% ipython --no-banner

In [1]: import numpy as np

In [2]: import numpy.linalg as la

In [3]: np.set_printoptions(precision=2, suppress=True, linewidth=140, sign=" ")

In [4]: X = np.loadtxt("run19.csv", delimiter=",")

In [5]: X
Out[5]: 
array([[  3.59,  -2.9 ,   7.16,   2.  ,  -6.3 , -13.98,   7.89],
       [  4.78,   4.61,   6.58,  10.38,  10.64,   4.48,   8.8 ],
       [ -9.19,  -0.36,   0.88,  -0.13,   6.05,  -3.66,  -2.94],
       [  2.54,   7.21,  -0.44,  -5.62,   0.79,   3.13,  -3.7 ],
       [ -6.27,  -2.87,   3.15,  -1.58,  -5.22,  -4.53,  -2.48],
       [  2.12,   6.88,   4.34,   9.  ,  13.01,  -5.79,  16.74],
       [ -0.32,  17.73,  22.96,   0.67,  10.3 ,  -4.5 ,  11.27],
       [ -4.47,  -1.85,   1.78,  -0.07,  -7.65,  11.14,   4.08],
       [ -0.23,   4.27,  -3.97,   1.06,  13.34,  -4.23,   3.43],
       [  8.8 , -13.98,   9.17,  -5.18,   4.57,  -6.11,  -2.53],
       [ -4.99,  -0.32,   2.12,  10.08,  -0.46,   6.43,  -3.34],
       [  0.01, -15.43,  -1.7 ,  -4.99,   9.7 ,   2.04,   1.84],
       [  2.29,  -8.73,  -0.23,   2.15,  -2.18,   8.61,   6.58],
       [-14.96,  -0.86,  -4.05,  -6.32,   1.41,  -1.54,   7.71]])

In [6]: Xs = (X - X.mean(axis=0)) / X.std(axis=0)

In [7]: Xs.std(axis=0)
Out[7]: array([ 1.,  1.,  1.,  1.,  1.,  1.,  1.])

In [8]: np.argwhere(np.abs(Xs) > 2)
Out[8]: 
array([[  0,   5],
       [  5,   6],
       [  6,   1],
       [  6,   2],
       [ 13,   0]])

In [9]: coef = la.lstsq(np.delete(Xs, 0, axis=1), Xs[:, 0])[0]

In [10]: np.round(1 - np.var(Xs[:, 0] - np.delete(Xs, 0, axis=1) @ coef), 2)
Out[10]: np.float64(0.34)

In [11]: coef.round(2) + 0
Out[11]: array([-0.47,  0.5 ,  0.21,  0.26,  0.  ,  0.  ])

In [12]: Xs = X - X.mean(axis=0)

In [13]: evecs = la.svd(Xs)[2][:1]

In [14]: B = Xs - Xs @ evecs.T @ evecs

In [15]: np.cov(Xs @ evecs.T, rowvar=False)
Out[15]: array( 124.79)

In [16]: np.diag(evecs.T @ evecs)
Out[16]: array([ 0.02,  0.41,  0.17,  0.06,  0.14,  0.05,  0.15])

In [17]: print((Xs @ evecs.T).std(axis=0))
[ 10.76]

In [18]: d = la.norm(X[:, None] - X[None], axis=-1)

In [19]: la.matrix_rank(d ** 2)
Out[19]: np.int64(9)

In [20]: d.mean(axis=1).argmax()
Out[20]: np.int64(6)

In [21]: np.unravel_index(d.round(6).argmax(), d.shape)
Out[21]: (np.int64(6), np.int64(11))

In [22]: d[:5, :5]
Out[22]: 
array([[  0.  ,  27.51,  24.29,  26.39,  18.  ],
       [ 27.51,   0.  ,  24.25,  23.92,  28.16],
       [ 24.29,  24.25,   0.  ,  17.35,  12.25],
       [ 26.39,  23.92,  17.35,   0.  ,  17.46],
       [ 18.  ,  28.16,  12.25,  17.46,   0.  ]])

In [23]: np.flatnonzero(d[12] < d.mean() / 2)
Out[23]: array([ 12])

In [24]: d.shape
Out[24]: (14, 14)

In [25]: d[12].round(6).argsort(kind="stable")[:4]
Out[25]: array([ 12,   7,  10,  11])

In [26]: vec = np.array([1, 2, 2, 0, 1, 2, 2])

In [27]: y = X @ vec

In [28]: np.round(la.pinv(X) @ X, 2) + 0
Out[28]: 
array([[ 1.,  0.,  0.,  0.,  0.,  0.,  0.],
       [ 0.,  1.,  0.,  0.,  0.,  0.,  0.],
       [ 0.,  0.,  1.,  0.,  0.,  0.,  0.],
       [ 0.,  0.,  0.,  1.,  0.,  0.,  0.],
       [ 0.,  0.,  0.,  0.,  1.,  0.,  0.],
       [ 0.,  0.,  0.,  0.,  0.,  1.,  0.],
       [ 0.,  0.,  0.,  0.,  0.,  0.,  1.]])

In [29]: print(np.round(la.solve(X.T @ X, X.T @ y), 2) + 0)
[ 1.  2.  2.  0.  1.  2.  2.]

In [30]: rng = np.random.default_rng(661)

In [31]: y = y + 0.1 * rng.normal(size=14)

In [32]: y
Out[32]: array([ -6.52,  64.41, -15.41,  15.78, -25.01,  59.51, 104.88,  18.15,  12.23, -13.42,   4.39, -16.83,  12.32, -10.89])

In [33]: coef, *_ = la.lstsq(X, y)

In [34]: coef.round(2) + 0
Out[34]: array([ 1.  ,  2.  ,  2.  ,  0.  ,  1.01,  2.  ,  2.  ])

In [35]: np.round(X.T @ (y - X @ coef), 2) + 0
Out[35]: array([ 0.,  0.,  0.,  0.,  0.,  0.,  0.])

In [36]: f = np.array([7, -7, -6, -4, -4, 9, 4])

In [37]: g = np.array([-3, 3, 3, 2, -2])

In [38]: arr = np.outer(f, g)

In [39]: arr
Out[39]: 
array([[-21,  21,  21,  14, -14],
       [ 21, -21, -21, -14,  14],
       [ 18, -18, -18, -12,  12],
       [ 12, -12, -12,  -8,   8],
       [ 12, -12, -12,  -8,   8],
       [-27,  27,  27,  18, -18],
       [-12,  12,  12,   8,  -8]])

In [40]: # looks like rank 1

In [41]: vec = np.array([1, 2, 2, 1, -3])

In [42]: (arr @ vec).argmax()
Out[42]: np.int64(5)

In [43]: np.sign((arr @ vec).round(6))
Out[43]: array([ 1, -1, -1, -1, -1,  1,  1])

In [44]: print(arr @ (2 * vec))
[ 238 -238 -204 -136 -136  306  136]

In [45]: arr @ np.eye(5)[0]
Out[45]: array([-21.,  21.,  18.,  12.,  12., -27., -12.])

In [46]: np.einsum("ij,j->i", arr, vec)
Out[46]: array([ 119, -119, -102,  -68,  -68,  153,   68])

In [47]: U, sig, Vt = la.svd(arr, full_matrices=False)

In [48]: np.round(sig / sig[0], 2) + 0
Out[48]: array([ 1.,  0.,  0.,  0.,  0.])

In [49]: U.shape, sig.shape, Vt.shape
Out[49]: ((7, 5), (5,), (5, 5))

In [50]: np.abs(U[:, 0]).round(6).argmax()
Out[50]: np.int64(5)

In [51]: U, sig, Vt = la.svd(arr)

In [52]: sig.round(2) + 0
Out[52]: array([ 95.94,   0.  ,   0.  ,   0.  ,   0.  ])

In [53]: B = U[:, :1] @ np.diag(sig[:1]) @ Vt[:1]

In [54]: print(la.matrix_rank(arr, rtol=0.05))
1

In [55]: np.round(la.norm(arr - B, 2), 2), round(float(sig[1]), 2)
Out[55]: (np.float64(0.0), 0.0)

In [56]: th = np.radians(45)

In [57]: R = np.eye(5)

In [58]: R[3, 3] = R[2, 2] = np.cos(th)

In [59]: R[3, 2], R[2, 3] = -np.sin(th), np.sin(th)

In [60]: R
Out[60]: 
array([[ 1.  ,  0.  ,  0.  ,  0.  ,  0.  ],
       [ 0.  ,  1.  ,  0.  ,  0.  ,  0.  ],
       [ 0.  ,  0.  ,  0.71,  0.71,  0.  ],
       [ 0.  ,  0.  , -0.71,  0.71,  0.  ],
       [ 0.  ,  0.  ,  0.  ,  0.  ,  1.  ]])

In [61]: B = arr @ R.T

In [62]: np.round(la.det(R), 2), np.round(np.trace(R), 2)
Out[62]: (np.float64(1.0), np.float64(4.41))

In [63]: np.allclose(arr @ arr.T, B @ B.T)
Out[63]: True

In [64]: np.round(la.svd(arr, compute_uv=False), 2) + 0, np.round(la.svd(B, compute_uv=False), 2) + 0
Out[64]: 
(array([ 95.94,   0.  ,   0.  ,   0.  ,   0.  ]),
 array([ 95.94,   0.  ,   0.  ,   0.  ,   0.  ]))

In [65]: vec = np.array([1, 2, 3, 1, 0])

In [66]: np.sort(np.abs(np.degrees(np.angle(la.eigvals(R)))))
Out[66]: array([  0.,   0.,   0.,  45.,  45.])

In [67]: print([p for p in range(1, 25) if np.allclose(la.matrix_power(R, p), np.eye(5))])
[8, 16, 24]

In [68]: np.abs(la.eigvals(R))
Out[68]: array([ 1.,  1.,  1.,  1.,  1.])

In [69]: R.T @ (R @ vec)
Out[69]: array([ 1.,  2.,  3.,  1.,  0.])

In [70]: feats = np.array([[0, 0, 0],
    ...:     [3, -3, 5],
    ...:     [3, -3, 5],
    ...:     [0, 0, 0],
    ...:     [3, -2, 3],
    ...:     [0, 0, 0],
    ...:     [0, -1, 2],
    ...:     [5, -4, 1],
    ...:     [3, -2, 3],
    ...:     [0, 0, 0]])

In [71]: # rows 1 and 2 are equal

In [72]: vec = np.array([3, 1, 3])

In [73]: y = feats @ vec

In [74]: print(y)
[  0  21  21   0  16   0   5  14  16   0]

In [75]: la.lstsq(feats, y)[0]
Out[75]: array([ 3.,  1.,  3.])

In [76]: y = y + 0.3 * rng.normal(size=10)

In [77]: y
Out[77]: array([ 0.49, 21.27, 21.2 , -0.11, 15.79,  0.14,  5.3 , 13.98, 15.31,  0.19])

In [78]: coef, *_ = la.lstsq(feats, y)

In [79]: coef.round()
Out[79]: array([ 3.,  0.,  3.])

In [80]: print(round(la.norm(y - feats @ coef), 2))
0.71

In [81]: t3 = np.stack([feats, -1 * feats, feats[::-1]])

In [82]: print(t3.shape)
(3, 10, 3)

In [83]: la.matrix_rank(t3.reshape(3, -1))
Out[83]: np.int64(2)

In [84]: cent = feats[[8, 0]].astype(float)

In [85]: for _ in range(3):
    ...:     lab = la.norm(feats[:, None] - cent, axis=-1).argmin(axis=1)
    ...:     cent = np.array([feats[lab == j].mean(axis=0) for j in range(2)])
    ...: 

In [86]: lab
Out[86]: array([ 1,  0,  0,  1,  0,  1,  1,  0,  0,  1])

In [87]: print(cent)
[[ 3.4 -2.8  3.4]
 [ 0.  -0.2  0.4]]

In [88]: cent[1] - cent[0]
Out[88]: array([-3.4,  2.6, -3. ])

In [89]: vec = np.array([-2, -2, 0, 2, 2, 3, 2])

In [90]: h1 = np.maximum(X @ vec, 0)

In [91]: np.flatnonzero(h1 > 1e-9)
Out[91]: array([  1,   2,   5,   7,   8,  10,  11,  12,  13])

In [92]: print(X.T @ h1)
[-538.07 -739.42  423.35 1037.57 1512.11 1087.88 1893.67]

In [93]: np.maximum(X @ (3 * vec), 0)
Out[93]: array([   0.  ,  162.9 ,   42.24,    0.  ,    0.  ,  126.39,    0.  ,  116.34,   44.67,    0.  ,  127.41,  150.18,  155.43,   97.86])

In [94]: np.tanh(X @ vec)
Out[94]: array([-1.,  1.,  1., -1., -1.,  1., -1.,  1.,  1., -1.,  1.,  1.,  1.,  1.])

In [95]: h1
Out[95]: array([  0.  ,  54.3 ,  14.08,   0.  ,   0.  ,  42.13,   0.  ,  38.78,  14.89,   0.  ,  42.47,  50.06,  51.81,  32.62])

In [96]: B = np.array([[1, 2, 2, -4, -1, -4, -1, 2],
    ...:     [1, -5, 1, 4, -1, -1, 5, 0],
    ...:     [-1, -5, 2, 0, 5, 5, 5, 1],
    ...:     [2, -3, 4, -5, -4, -4, 4, -3],
    ...:     [-4, 5, 5, 1, 1, -1, -5, 3],
    ...:     [-5, -1, -1, 3, 2, -4, 3, -4],
    ...:     [0, -1, 0, 4, 5, -2, -4, 1],
    ...:     [-2, 4, 0, -2, -3, 2, -1, 0]])

In [97]: F = np.tril(B)

In [98]: print(F)
[[ 1  0  0  0  0  0  0  0]
 [ 1 -5  0  0  0  0  0  0]
 [-1 -5  2  0  0  0  0  0]
 [ 2 -3  4 -5  0  0  0  0]
 [-4  5  5  1  1  0  0  0]
 [-5 -1 -1  3  2 -4  0  0]
 [ 0 -1  0  4  5 -2 -4  0]
 [-2  4  0 -2 -3  2 -1  0]]

In [99]: # triangular, det is the product of the diagonal

In [100]: U, sig, Vt = la.svd(F)

In [101]: evecs = Vt[:(sig > 1e-8).sum()]

In [102]: vec = F[6] + 5 * F[7] + rng.integers(2) * np.eye(8)[3]

In [103]: vec
Out[103]: array([-10.,  19.,   0.,  -6., -10.,   8.,  -9.,   0.])

In [104]: print(np.round(evecs.T @ evecs, 2) + 0)
[[ 1.  0.  0.  0.  0.  0.  0.  0.]
 [ 0.  1.  0.  0.  0.  0.  0.  0.]
 [ 0.  0.  1.  0.  0.  0.  0.  0.]
 [ 0.  0.  0.  1.  0.  0.  0.  0.]
 [ 0.  0.  0.  0.  1.  0.  0.  0.]
 [ 0.  0.  0.  0.  0.  1.  0.  0.]
 [ 0.  0.  0.  0.  0.  0.  1.  0.]
 [ 0.  0.  0.  0.  0.  0.  0.  0.]]

In [105]: la.matrix_rank(np.vstack([F, vec]))
Out[105]: np.int64(7)

In [106]: np.diag(evecs.T @ evecs)
Out[106]: array([ 1.,  1.,  1.,  1.,  1.,  1.,  1.,  0.])

In [107]: la.matrix_rank(F - F[0, 0] * np.eye(8))
Out[107]: np.int64(7)

In [108]: np.sort(la.eigvals(F))
Out[108]: array([-5., -5., -4., -4.,  0.,  1.,  1.,  2.])

In [109]: F @ F
Out[109]: 
array([[  1,   0,   0,   0,   0,   0,   0,   0],
       [ -4,  25,   0,   0,   0,   0,   0,   0],
       [ -8,  15,   4,   0,   0,   0,   0,   0],
       [-15,  10, -12,  25,   0,   0,   0,   0],
       [ -6, -48,  19,  -4,   1,   0,   0,   0],
       [ 13,  15,  24, -25,  -6,  16,   0,   0],
       [ -3,  24,  43, -37, -19,  16,  16,   0],
       [  0, -30, -25,   9,  -4,  -6,   4,   0]])

In [110]: np.prod(np.diag(F)), round(la.det(F), 2)
Out[110]: (np.int64(0), np.float64(0.0))

In [111]: [int(la.matrix_rank(la.matrix_power(F, p))) for p in range(1, 9)]
Out[111]: [7, 7, 7, 7, 7, 7, 7, 7]

In [112]: np.allclose(F[:-1].T @ la.lstsq(F[:-1].T, F[-1])[0], F[-1])
Out[112]: True

In [113]: np.round(np.trace(la.pinv(F) @ F), 2)
Out[113]: np.float64(7.0)

In [114]: U, sig, Vt = la.svd(F)

In [115]: sig
Out[115]: array([ 10.94,  10.72,   7.32,   5.54,   2.95,   2.72,   0.31,   0.  ])

In [116]: B = U[:, :7] @ np.diag(sig[:7]) @ Vt[:7]

In [117]: round(la.norm(F - B) / la.norm(F), 2)
Out[117]: np.float64(0.0)

In [118]: la.matrix_rank(F, rtol=0.05)
Out[118]: np.int64(6)

In [119]: J = np.loadtxt("m.csv", delimiter=",")

In [120]: J
Out[120]: 
array([[ 0.,  0.,  0.],
       [ 0.,  0.,  0.],
       [ 1.,  0.,  0.],
       [ 0.,  0.,  0.],
       [ 1.,  0.,  0.],
       [ 0.,  0.,  0.],
       [-1.,  1.,  0.]])

In [121]: rank = la.matrix_rank(J)

In [122]: rank
Out[122]: np.int64(2)

In [123]: ns = la.svd(J)[2][rank:].T

In [124]: ns.shape
Out[124]: (3, 1)

In [125]: [int(la.matrix_rank(J[:, :j + 1])) for j in range(3)]
Out[125]: [1, 2, 2]

In [126]: ns @ ns.T
Out[126]: 
array([[ 0.,  0.,  0.],
       [ 0.,  0.,  0.],
       [ 0.,  0.,  1.]])

In [127]: la.matrix_rank(J.T @ J), la.matrix_rank(J @ J.T)
Out[127]: (np.int64(2), np.int64(2))
